$ python -q
>>> import numpy as np
>>> import numpy.linalg as la
>>> np.set_printoptions(precision=1, suppress=True, linewidth=200, legacy="1.25")
>>> E = np.load("block15.npy")
>>> print(E)
[[ 0.3  2.2  1.9 -0.7]
 [-1.3  0.  -2.6 -0.8]
 [-1.7 -1.5 -1.7  0.9]
 [-0.6 -0.7 -0.3  2.8]
 [ 1.9  1.1  1.6  1.3]
 [-2.8  0.2 -0.9  0.1]
 [ 1.9  2.2  0.5  0.4]
 [-1.4  1.2 -0.2  2.3]
 [ 1.7  0.3 -2.1  1.3]
 [-1.6  2.4 -0.6  0.7]
 [-0.5  1.9 -2.1  0.8]
 [-2.9 -0.8  0.3 -0.3]
 [-2.2 -1.4  1.1 -1. ]
 [ 0.9 -1.3  2.5 -0.5]]
>>> out = E / la.norm(E, axis=1, keepdims=True)
>>> gram = out @ out.T
>>> print(np.argwhere(np.triu(np.abs(gram) > 0.95, 1)))
[[10 13]]
>>> dist = la.norm(E[:, None] - E[None], axis=-1)
>>> print(la.norm(E, axis=1))
[3.  3.  3.  3.  3.  2.9 3.  3.  3.  3.  3.  3.  3.  3. ]
>>> W0 = np.loadtxt("w.csv", delimiter=",")
>>> print(W0)
[[ -2.  -1.   0.   1.   2.   3.   4.   5.   6.   7.   8.   9.]
 [ 10.  11.  12.  13.  14.  15.  16.  17.  18.  19.  20.  21.]
 [ 22.  23.  24.  25.  26.  27.  28.  29.  30.  31.  32.  33.]
 [ 34.  35.  36.  37.  38.  39.  40.  41.  42.  43.  44.  45.]
 [ 46.  47.  48.  49.  50.  51.  52.  53.  54.  55.  56.  57.]
 [ 58.  59.  60.  61.  62.  63.  64.  65.  66.  67.  68.  69.]
 [ 70.  71.  72.  73.  74.  75.  76.  77.  78.  79.  80.  81.]
 [ 82.  83.  84.  85.  86.  87.  88.  89.  90.  91.  92.  93.]
 [ 94.  95.  96.  97.  98.  99. 100. 101. 102. 103. 104. 105.]
 [106. 107. 108. 109. 110. 111. 112. 113. 114. 115. 116. 117.]]
>>> # rows and columns are dependent
>>> rk = la.matrix_rank(W0)
>>> print(rk)
2
>>> N = la.svd(W0)[2][rk:].T
>>> print(la.matrix_rank(W0.T @ W0), la.matrix_rank(W0 @ W0.T))
2 2
>>> print(np.allclose(W0 @ N, 0))
True
>>> print([int(la.matrix_rank(np.delete(W0, i, axis=0))) for i in range(10)])
[2, 2, 2, 2, 2, 2, 2, 2, 2, 2]
>>> rng = np.random.default_rng(2454)
>>> out = W0 + rng.integers(-2, 3, (10, 2)) @ rng.integers(-2, 3, (2, 12))
>>> print(out)
[[ -4.   1.   0.   3.   6.  -1.   2.   1.  10.   3.   6.  13.]
 [  8.  14.  14.  16.  19.   9.  16.  11.  24.  17.  20.  23.]
 [ 22.  25.  28.  27.  28.  23.  32.  25.  34.  35.  36.  29.]
 [ 35.  33.  34.  35.  35.  43.  39.  45.  38.  43.  43.  45.]
 [ 48.  46.  50.  48.  47.  53.  56.  55.  52.  61.  60.  51.]
 [ 59.  59.  62.  61.  61.  63.  67.  65.  66.  71.  71.  65.]
 [ 68.  72.  70.  74.  77.  73.  72.  75.  80.  73.  76.  87.]
 [ 84.  83.  88.  85.  84.  87.  94.  89.  90.  99.  98.  85.]
 [ 94.  95.  96.  97.  98.  99. 100. 101. 102. 103. 104. 105.]
 [107. 106. 108. 108. 108. 113. 113. 115. 112. 117. 117. 115.]]
>>> print(np.abs(out - W0).sum(axis=1))
[34. 37. 38. 24. 35. 18. 35. 36.  0. 17.]
>>> print(np.round(la.svd(out - W0, compute_uv=False), 1) + 0)
[26.4 19.4  0.   0.   0.   0.   0.   0.   0.   0. ]
>>> gram = W0.T @ W0
>>> print(np.round(la.eigvalsh(gram)[::-1], 1) + 0)
[540362.7    377.3      0.       0.       0.       0.       0.       0.       0.       0.       0.       0. ]
>>> print(gram)
[[38920. 39440. 39960. 40480. 41000. 41520. 42040. 42560. 43080. 43600. 44120. 44640.]
 [39440. 39970. 40500. 41030. 41560. 42090. 42620. 43150. 43680. 44210. 44740. 45270.]
 [39960. 40500. 41040. 41580. 42120. 42660. 43200. 43740. 44280. 44820. 45360. 45900.]
 [40480. 41030. 41580. 42130. 42680. 43230. 43780. 44330. 44880. 45430. 45980. 46530.]
 [41000. 41560. 42120. 42680. 43240. 43800. 44360. 44920. 45480. 46040. 46600. 47160.]
 [41520. 42090. 42660. 43230. 43800. 44370. 44940. 45510. 46080. 46650. 47220. 47790.]
 [42040. 42620. 43200. 43780. 44360. 44940. 45520. 46100. 46680. 47260. 47840. 48420.]
 [42560. 43150. 43740. 44330. 44920. 45510. 46100. 46690. 47280. 47870. 48460. 49050.]
 [43080. 43680. 44280. 44880. 45480. 46080. 46680. 47280. 47880. 48480. 49080. 49680.]
 [43600. 44210. 44820. 45430. 46040. 46650. 47260. 47870. 48480. 49090. 49700. 50310.]
 [44120. 44740. 45360. 45980. 46600. 47220. 47840. 48460. 49080. 49700. 50320. 50940.]
 [44640. 45270. 45900. 46530. 47160. 47790. 48420. 49050. 49680. 50310. 50940. 51570.]]
>>> print(np.allclose(gram, gram.T))
True
>>> print(np.round(la.svd(W0, compute_uv=False) ** 2, 1) + 0)
[540362.7    377.3      0.       0.       0.       0.       0.       0.       0.       0. ]
>>> U, sv, Vt = la.svd(gram)
>>> evecs = Vt[:(sv > 1e-8).sum()]
>>> x0 = gram[7] + 2 * gram[6] + rng.integers(2) * np.eye(12)[0]
>>> print(x0)
[126641. 128390. 130140. 131890. 133640. 135390. 137140. 138890. 140640. 142390. 144140. 145890.]
>>> print(la.matrix_rank(np.vstack([gram, x0])))
3
>>> print(np.round(evecs.T @ evecs, 1) + 0)
[[ 0.3  0.3  0.2  0.2  0.1  0.1  0.1  0.   0.  -0.1 -0.1 -0.1]
 [ 0.3  0.2  0.2  0.2  0.1  0.1  0.1  0.   0.   0.  -0.1 -0.1]
 [ 0.2  0.2  0.2  0.1  0.1  0.1  0.1  0.   0.   0.   0.  -0.1]
 [ 0.2  0.2  0.1  0.1  0.1  0.1  0.1  0.1  0.   0.   0.   0. ]
 [ 0.1  0.1  0.1  0.1  0.1  0.1  0.1  0.1  0.1  0.   0.   0. ]
 [ 0.1  0.1  0.1  0.1  0.1  0.1  0.1  0.1  0.1  0.1  0.1  0.1]
 [ 0.1  0.1  0.1  0.1  0.1  0.1  0.1  0.1  0.1  0.1  0.1  0.1]
 [ 0.   0.   0.   0.1  0.1  0.1  0.1  0.1  0.1  0.1  0.1  0.1]
 [ 0.   0.   0.   0.   0.1  0.1  0.1  0.1  0.1  0.1  0.2  0.2]
 [-0.1  0.   0.   0.   0.   0.1  0.1  0.1  0.1  0.2  0.2  0.2]
 [-0.1 -0.1  0.   0.   0.   0.1  0.1  0.1  0.2  0.2  0.2  0.3]
 [-0.1 -0.1 -0.1  0.   0.   0.1  0.1  0.1  0.2  0.2  0.3  0.3]]
